$ python -q
>>> import numpy as np
>>> np.set_printoptions(suppress=True, linewidth=160)
>>> def tidy(a):
...     return np.round(a, 2) + 0
... 
>>> J = np.load("m.npy")
>>> J
array([[ 2.39,  3.32,  3.1 ],
       [ 3.36,  5.81,  5.53],
       [ 0.25,  0.88,  0.9 ],
       [ 0.85,  0.44,  0.21],
       [-0.66, -0.68, -1.17],
       [-1.45, -2.05, -1.87],
       [ 1.42,  2.79,  3.19],
       [-1.41, -1.59, -1.24],
       [ 1.29,  1.08,  0.75],
       [-1.43, -1.79, -1.82],
       [ 1.01,  1.42,  1.73],
       [-0.29, -1.35, -0.84]])
>>> Uu, sig, Vt = np.linalg.svd(J, full_matrices=False)
>>> tidy(Uu.T @ J @ Vt.T)
array([[12.69,  0.  ,  0.  ],
       [ 0.  ,  1.32,  0.  ],
       [ 0.  ,  0.  ,  0.69]])
>>> tidy(Uu.T @ Uu)
array([[1., 0., 0.],
       [0., 1., 0.],
       [0., 0., 1.]])
>>> tidy(np.cumsum(sig ** 2) / np.sum(sig ** 2))
array([0.99, 1.  , 1.  ])
>>> tidy(np.sqrt((sig ** 2).sum())), tidy(np.linalg.norm(J))
(np.float64(12.78), np.float64(12.78))
>>> Ac = J - J.mean(axis=0)
>>> V = np.linalg.svd(Ac)[2][:1]
>>> Y = Ac - Ac @ V.T @ V
>>> np.linalg.norm(Y, axis=1).round(6).argmax()
np.int64(8)
>>> tidy(np.diag(V.T @ V))
array([0.17, 0.43, 0.4 ])
>>> tidy(np.linalg.norm(Y) / np.linalg.norm(Ac))
np.float64(0.12)
>>> rng = np.random.default_rng(5903)
>>> Y = J + rng.integers(-2, 3, (12, 1)) @ rng.integers(-2, 3, (1, 3))
>>> print(tidy(Y))
[[ 1.39  3.32  3.1 ]
 [ 1.36  5.81  5.53]
 [ 0.25  0.88  0.9 ]
 [ 0.85  0.44  0.21]
 [-0.66 -0.68 -1.17]
 [-2.45 -2.05 -1.87]
 [ 0.42  2.79  3.19]
 [ 0.59 -1.59 -1.24]
 [ 3.29  1.08  0.75]
 [ 0.57 -1.79 -1.82]
 [ 0.01  1.42  1.73]
 [-2.29 -1.35 -0.84]]
>>> tidy(np.linalg.svd(Y - J, compute_uv=False))
array([4.9, 0. , 0. ])
>>> tidy(np.abs(Y - J).sum(axis=1))
array([1., 2., 0., 0., 0., 1., 1., 2., 2., 2., 1., 2.])
>>> tidy(Y - J)
array([[-1.,  0.,  0.],
       [-2.,  0.,  0.],
       [ 0.,  0.,  0.],
       [ 0.,  0.,  0.],
       [ 0.,  0.,  0.],
       [-1.,  0.,  0.],
       [-1.,  0.,  0.],
       [ 2.,  0.,  0.],
       [ 2.,  0.,  0.],
       [ 2.,  0.,  0.],
       [-1.,  0.,  0.],
       [-2.,  0.,  0.]])
>>> X = np.loadtxt("layer10.csv", delimiter=",")
>>> X
array([[ 0.42,  0.36,  0.18],
       [-1.33, -1.14, -0.57],
       [ 0.42,  0.36,  0.18]])
>>> np.argsort(-np.linalg.norm(X, axis=0).round(6), kind="stable")[:3]
array([0, 1, 2])
>>> th = np.radians(36)
>>> Rm = np.eye(3)
>>> Rm[2, 2] = Rm[1, 1] = np.cos(th)
>>> Rm[2, 1], Rm[1, 2] = -np.sin(th), np.sin(th)
>>> tidy(Rm)
array([[ 1.  ,  0.  ,  0.  ],
       [ 0.  ,  0.81,  0.59],
       [ 0.  , -0.59,  0.81]])
>>> Y = X @ Rm.T
>>> np.allclose(X @ X.T, Y @ Y.T)
True
>>> print(tidy(Y))
[[ 0.42  0.4  -0.07]
 [-1.33 -1.26  0.21]
 [ 0.42  0.4  -0.07]]
>>> print(tidy(np.abs(Y - X).max(axis=0)))
[0.   0.12 0.78]
>>> np.allclose(np.linalg.norm(X, axis=1), np.linalg.norm(Y, axis=1))
True
>>> tidy(np.linalg.det(Rm)), tidy(np.trace(Rm))
(np.float64(1.0), np.float64(2.62))
>>> x0 = np.array([3, 0, 0])
>>> Y @ x0
array([ 1.26, -3.99,  1.26])
>>> (Y * x0).sum(axis=1)
array([ 1.26, -3.99,  1.26])
>>> np.linalg.norm(Y @ x0) <= np.linalg.norm(Y, 2) * np.linalg.norm(x0) + 1e-9
np.True_
>>> Y * x0
array([[ 1.26,  0.  , -0.  ],
       [-3.99, -0.  ,  0.  ],
       [ 1.26,  0.  , -0.  ]])
>>> print(np.allclose(X @ X.T, X.T @ X))
False
>>> tidy((X - X.T) / 2)
array([[ 0.  ,  0.84, -0.12],
       [-0.84,  0.  , -0.46],
       [ 0.12,  0.46,  0.  ]])
>>> tidy(np.linalg.matrix_power(X, 2))
array([[-0.23, -0.19, -0.1 ],
       [ 0.72,  0.62,  0.31],
       [-0.23, -0.19, -0.1 ]])
>>> tidy(X @ X)
array([[-0.23, -0.19, -0.1 ],
       [ 0.72,  0.62,  0.31],
       [-0.23, -0.19, -0.1 ]])
>>> tidy((X + X.T) / 2)
array([[ 0.42, -0.49,  0.3 ],
       [-0.49, -1.14, -0.1 ],
       [ 0.3 , -0.1 ,  0.18]])
>>> tidy(np.sort(np.abs(np.linalg.eigvals(X))))
array([0.  , 0.  , 0.54])
>>> np.trace(X)
np.float64(-0.54)
>>> u = np.array([1, 4, 0])
>>> tidy(np.polyval(u, X[1]))
array([-3.55, -3.26, -1.96])
>>> print(tidy(np.array([np.convolve(row, u, "same") for row in X])))
[[ 2.04  1.62  0.72]
 [-6.46 -5.13 -2.28]
 [ 2.04  1.62  0.72]]
>>> np.convolve(X[1], u)
array([-1.33, -6.46, -5.13, -2.28,  0.  ])
>>> data = np.tril(np.array([[1, -1, 0, 1], [0, 3, 3, 3], [-3, 0, -5, 0], [5, 3, 5, 3]]), -1) + np.eye(4, dtype=int)
>>> print(data)
[[ 1  0  0  0]
 [ 0  1  0  0]
 [-3  0  1  0]
 [ 5  3  5  1]]
>>> # triangular, det is the product of the diagonal
>>> q = data.astype(float).copy()
>>> for j in range(4):
...     q[:, j] -= q[:, :j] @ (q[:, :j].T @ q[:, j])
...     q[:, j] /= np.linalg.norm(q[:, j])
... 
>>> tidy(q)
array([[ 0.17, -0.23,  0.02, -0.96],
       [ 0.  ,  0.53, -0.84, -0.14],
       [-0.51,  0.68,  0.47, -0.24],
       [ 0.85,  0.45,  0.28,  0.05]])
>>> tidy(q.T @ data)
array([[5.92, 2.54, 3.72, 0.85],
       [0.  , 1.89, 2.95, 0.45],
       [0.  , 0.  , 1.87, 0.28],
       [0.  , 0.  , 0.  , 0.05]])
>>> Uu, sig, Vt = np.linalg.svd(data)
>>> print(np.argmax(sig[:-1] / (sig[1:] + 1e-6)) + 1)
3
>>> Y = Uu[:, :3] @ np.diag(sig[:3]) @ Vt[:3]
>>> np.linalg.matrix_rank(data, rtol=0.05)
np.int64(3)
>>> tidy(Y)
array([[ 1.  ,  0.  , -0.01,  0.04],
       [ 0.  ,  1.  ,  0.  ,  0.01],
       [-3.  ,  0.  ,  1.  ,  0.01],
       [ 5.  ,  3.  ,  5.  ,  1.  ]])
>>> tidy(np.abs(data - Y).max())
np.float64(0.04)
>>> ev, V = np.linalg.eig(data)
>>> print(data @ V[:, 0] - ev[0] * V[:, 0])
[0. 0. 0. 0.]
>>> print(tidy(np.sort(np.linalg.eigvals(data.T))))
[1. 1. 1. 1.]
>>> arr = np.load("data.npy")
>>> arr
array([[ 0,  1],
       [-1,  0]])
>>> # skew-symmetric
>>> Y = arr + rng.integers(-2, 3, (2, 1)) @ rng.integers(-2, 3, (1, 2))
>>> print(Y)
[[ 4  3]
 [-1  0]]
>>> np.abs(Y - arr).sum(axis=1)
array([6, 0])
>>> labels = rng.permutation(2)
>>> Y = arr[:, labels] * rng.choice([-1, 1], 2)
>>> Y
array([[ 0,  1],
       [-1,  0]])
>>> Uu, _, Vt = np.linalg.svd(arr.T @ Y)
>>> tidy(np.linalg.lstsq(arr, Y)[0])
array([[1., 0.],
       [0., 1.]])
>>> Uu @ Vt
array([[1., 0.],
       [0., 1.]])
>>> labels = rng.permutation(2)
>>> labels
array([0, 1])
>>> Y = arr[labels][:, labels]
>>> np.trace(Y)
np.int64(0)
>>> np.diag(Y)
array([0, 0])
>>> Y
array([[ 0,  1],
       [-1,  0]])
>>> np.allclose(Y, arr)
True
>>> q, Rm = np.linalg.qr(Y)
>>> abs(Rm[0, 0]), tidy(np.linalg.norm(Y[:, 0]))
(np.float64(1.0), np.float64(1.0))
>>> np.abs(np.diag(Rm))
array([1., 1.])
>>> M = np.array([[1, -1, 1], [1, 0, 0]])
>>> M
array([[ 1, -1,  1],
       [ 1,  0,  0]])
>>> u, r1 = M[0], M[1]
>>> u @ u
np.int64(3)
>>> u @ r1
np.int64(1)
>>> pr = (u @ r1) / (u @ u) * u
>>> print(np.outer(u, r1))
[[ 1  0  0]
 [-1  0  0]
 [ 1  0  0]]
>>> tidy(np.linalg.norm(u + r1) ** 2 + np.linalg.norm(u - r1) ** 2)
np.float64(8.0)
>>> tidy((r1 - pr) @ u)
np.float64(0.0)
>>> tidy(pr)
array([ 0.33, -0.33,  0.33])
>>> Ac = (J - J.mean(axis=0)) / J.std(axis=0)
>>> tidy(Ac.std(axis=0))
array([1., 1., 1.])
>>> np.argwhere(np.abs(Ac) > 2)
array([[1, 1],
       [1, 2]])
>>> beta = np.linalg.lstsq(np.delete(Ac, 2, axis=1), Ac[:, 2])[0]
>>> tidy(beta)
array([-0.07,  1.06])
>>> print(np.abs(beta).argmax())
1
>>> Uu, sig, Vt = np.linalg.svd(M, full_matrices=False)
>>> print(np.allclose(Uu * sig @ Vt, M))
True
>>> np.abs(Uu[:, 0]).round(6).argmax()
np.int64(0)
>>> tidy(sig / sig[0])
array([1.  , 0.41])
>>> print(tidy(np.abs(Vt[0])))
[0.71 0.5  0.5 ]
>>> Uu.shape, sig.shape, Vt.shape
((2, 2), (2,), (2, 3))
>>> tidy(Uu.T @ Uu)
array([[1., 0.],
       [0., 1.]])
